>>> import numpy as np
>>> import numpy.linalg as la
>>> np.set_printoptions(precision=3, suppress=True, linewidth=200, sign=" ")
>>> rnd = lambda a: np.round(a, 3) + 0
>>> J = np.load("block12.npy")
>>> J
array([[ 0.7  ,  1.3  ,  0.9  , -0.4  ,  0.4  , -0.4  ,  0.7  , -0.2  ],
       [-0.2  ,  0.1  ,  0.6  ,  0.2  , -0.5  ,  0.   ,  0.7  ,  0.4  ],
       [ 0.   , -1.7  , -1.6  , -0.5  ,  0.5  ,  0.   , -0.6  ,  0.   ],
       [-0.6  , -0.3  , -0.6  , -1.3  , -0.9  ,  0.5  ,  0.4  ,  1.8  ],
       [ 0.7  , -0.5  , -0.2  , -0.7  , -0.2  , -1.   , -0.9  ,  0.   ],
       [-0.7  ,  0.7  ,  0.2  ,  0.1  ,  1.1  , -0.5  ,  0.5  ,  1.6  ],
       [ 0.071, -1.836, -1.313, -0.929,  0.528, -0.136, -0.727,  0.386],
       [-0.2  ,  2.5  ,  0.2  , -1.5  , -0.8  ,  1.5  , -2.3  ,  1.   ],
       [-0.4  ,  1.6  , -0.4  ,  0.1  , -0.2  ,  0.9  ,  0.5  , -0.9  ],
       [ 2.2  ,  0.9  ,  1.2  ,  0.2  ,  0.8  ,  0.2  ,  0.9  ,  2.1  ]])
>>> Q, R = la.qr(J)
>>> rnd(np.abs(np.diag(R)))
array([ 2.63 ,  4.276,  1.761,  1.881,  1.699,  1.258,  2.236,  1.962])
>>> np.trace(Q @ Q.T)
np.float64(8.0)
>>> G = J.T @ J
>>> rnd(np.diag(G))
array([  6.915,  18.411,   7.534,   5.803,   4.319,   4.778,   9.439,  12.369])
>>> print(np.allclose(G, G.T))
True
>>> rnd(np.trace(G)), rnd((J ** 2).sum())
(np.float64(69.568), np.float64(69.568))
>>> x = np.array([2, -3, 4, 5, -1, 2, 2, -3])
>>> y = J @ x
>>> rnd(y)
array([ -0.1  ,   3.4  ,  -5.5  , -11.9  ,  -5.   ,  -8.1  ,  -7.659, -18.4  ,  -1.   ,   2.6  ])
>>> print(rnd(la.solve(J.T @ J, J.T @ y)))
[ 2. -3.  4.  5. -1.  2.  2. -3.]
>>> rng = np.random.default_rng(965)
>>> y = y + 0.3 * rng.normal(size=10)
>>> rnd(y)
array([  0.118,   3.483,  -4.945, -12.102,  -4.972,  -7.813,  -7.153, -18.702,  -0.584,   3.151])
>>> beta, *_ = la.lstsq(J, y)
>>> rnd(J.T @ (y - J @ beta))
array([ 0.,  0.,  0.,  0.,  0.,  0.,  0.,  0.])
>>> [round(float(la.norm(la.solve(J.T @ J + lam * np.eye(8), J.T @ y))), 2) for lam in (0, 1, 10, 100)]
[8.32, 6.84, 3.92, 0.88]
